>>> import numpy as np
>>> import numpy.linalg as la
>>> np.set_printoptions(precision=4, suppress=True, linewidth=120)
>>> X = np.array([[1.7, 1.1, -0.4], [-1.5, -0.3, 0.9], [0.1, 0.3, 0.0]])
>>> X[:, 2] *= 3
>>> X
array([[ 1.7,  1.1, -1.2],
       [-1.5, -0.3,  2.7],
       [ 0.1,  0.3,  0. ]])
>>> np.kron(np.eye(2, dtype=int), X)
array([[ 1.7,  1.1, -1.2,  0. ,  0. , -0. ],
       [-1.5, -0.3,  2.7, -0. , -0. ,  0. ],
       [ 0.1,  0.3,  0. ,  0. ,  0. ,  0. ],
       [ 0. ,  0. , -0. ,  1.7,  1.1, -1.2],
       [-0. , -0. ,  0. , -1.5, -0.3,  2.7],
       [ 0. ,  0. ,  0. ,  0.1,  0.3,  0. ]])
>>> np.poly(X)
array([ 1.   , -1.4  ,  0.45 ,  0.576])
>>> round(float(la.eigvals(X).sum().real), 4)
1.4
>>> round(float(la.det(X.T)), 4)
-0.576
>>> np.einsum("ii->", X)
np.float64(1.4)
>>> round(float(np.einsum("ij,ji->", X, X)), 4)
1.06
>>> round(float(la.det(X[::-1])), 4)
0.576
>>> x = np.array([-7, -8, 6])
>>> y = X @ x
>>> y
array([-27.9,  29.1,  -3.1])
>>> np.round(la.solve(X.T, X[1]), 4) + 0
array([0., 1., 0.])
>>> la.solve(X, 3 * y)
array([-21., -24.,  18.])
>>> np.allclose(X @ X.T, X.T @ X)
False
>>> X @ X
array([[ 1.12,  1.18,  0.93],
       [-1.83, -0.75,  0.99],
       [-0.28,  0.02,  0.69]])
>>> np.sort(np.abs(la.eigvals(X)))
array([0.4495, 1.132 , 1.132 ])
>>> print(la.matrix_power(X, 3))
[[ 0.227  1.157  1.842]
 [-1.887 -1.491  0.171]
 [-0.437 -0.107  0.39 ]]
>>> print((X - X.T) / 2)
[[ 0.    1.3  -0.65]
 [-1.3   0.    1.2 ]
 [ 0.65 -1.2   0.  ]]
>>> data = np.load("sample17.npy")
>>> data
array([[1, 0, 0, 0, 0],
       [0, 0, 0, 0, 1],
       [0, 0, 1, 0, 0],
       [0, 1, 0, 0, 0],
       [0, 0, 0, 1, 0]])
>>> data.T @ data
array([[1, 0, 0, 0, 0],
       [0, 1, 0, 0, 0],
       [0, 0, 1, 0, 0],
       [0, 0, 0, 1, 0],
       [0, 0, 0, 0, 1]])
>>> la.norm(data, axis=0)
array([1., 1., 1., 1., 1.])
